>>> import numpy as np
>>> np.set_printoptions(suppress=True, linewidth=160)
>>> M = np.load("out1.npy")
>>> M
array([[ 6.,  8., -1.],
       [ 8.,  5., -3.],
       [ 0.,  0., -3.]])
>>> rng = np.random.default_rng(33818)
>>> other = M + rng.integers(-2, 3, (3, 1)) @ rng.integers(-2, 3, (1, 3))
>>> other
array([[ 5.,  9., -3.],
       [ 7.,  6., -5.],
       [ 2., -2.,  1.]])
>>> np.round(np.linalg.svd(other - M, compute_uv=False), 3) + 0
array([6., 0., 0.])
>>> np.linalg.matrix_rank(other - M, tol=1e-8)
np.int64(1)
>>> W1 = np.array([[-1, 0, 0, 4], [-5, 1, 3, 2], [-3, 1, 4, 2]])
>>> coef = np.array([1, 3, 3, 0])
>>> H = np.maximum(M @ W1 + coef, 0)
>>> H
array([[ 0., 10., 23., 38.],
       [ 0.,  5.,  6., 36.],
       [10.,  0.,  0.,  0.]])
>>> (H > 0).astype(int)
array([[0, 1, 1, 1],
       [0, 1, 1, 1],
       [1, 0, 0, 0]])
>>> np.linalg.matrix_rank(H)
np.int64(3)
>>> Z = np.array([[3, -2, -2], [0, 3, -1], [1, -2, 1], [2, 3, -2]])
>>> W1 @ Z
array([[ 5, 14, -6],
       [-8, 13,  8],
       [-1,  7,  5]])
>>> H @ Z
array([[ 99.,  98., -63.],
       [ 78., 111., -71.],
       [ 30., -20., -20.]])
>>> (H @ Z).round(6).argmax(axis=1)
array([0, 1, 0])
>>> arr = np.array([[1, 3, 0, 1], [3, 0, 0, 3], [3, 0, 0, 3], [0, 2, 3, 1]])
>>> arr[:, 3] = 5 * arr[:, 1]
>>> arr
array([[ 1,  3,  0, 15],
       [ 3,  0,  0,  0],
       [ 3,  0,  0,  0],
       [ 0,  2,  3, 10]])
>>> # column 3 is much longer than the rest
>>> P = np.triu(np.array([[0, -3, 3, 5], [1, -1, 3, 5], [-4, 0, -4, -2], [0, -3, 0, -4]]), 1) + np.eye(4)
>>> other = P @ arr @ np.linalg.inv(P)
>>> P @ arr - arr @ P
array([[  0.,  13.,   3.,  30.],
       [  9.,  19.,   6.,  35.],
       [  0.,   5., -15., -35.],
       [  0.,   0.,  -6.,  -4.]])
>>> np.round(np.poly(other), 3) + 0
array([   1.,  -11.,    1., -135.,    0.])
>>> U, sv, Vh = np.linalg.svd(arr)
>>> vecs = Vh[:(sv > 1e-8).sum()]
>>> x = arr[3] + -3 * arr[1] + rng.integers(2) * np.eye(4)[2]
>>> x
array([-9.,  2.,  3., 10.])
>>> np.round(np.diag(vecs.T @ vecs), 3)
array([1.   , 0.038, 1.   , 0.962])
>>> np.round(vecs.T @ vecs, 3) + 0
array([[1.   , 0.   , 0.   , 0.   ],
       [0.   , 0.038, 0.   , 0.192],
       [0.   , 0.   , 1.   , 0.   ],
       [0.   , 0.192, 0.   , 0.962]])
>>> round(np.linalg.norm(x - vecs.T @ vecs @ x), 3)
np.float64(0.0)
>>> np.allclose(vecs.T @ vecs @ x, x)
True
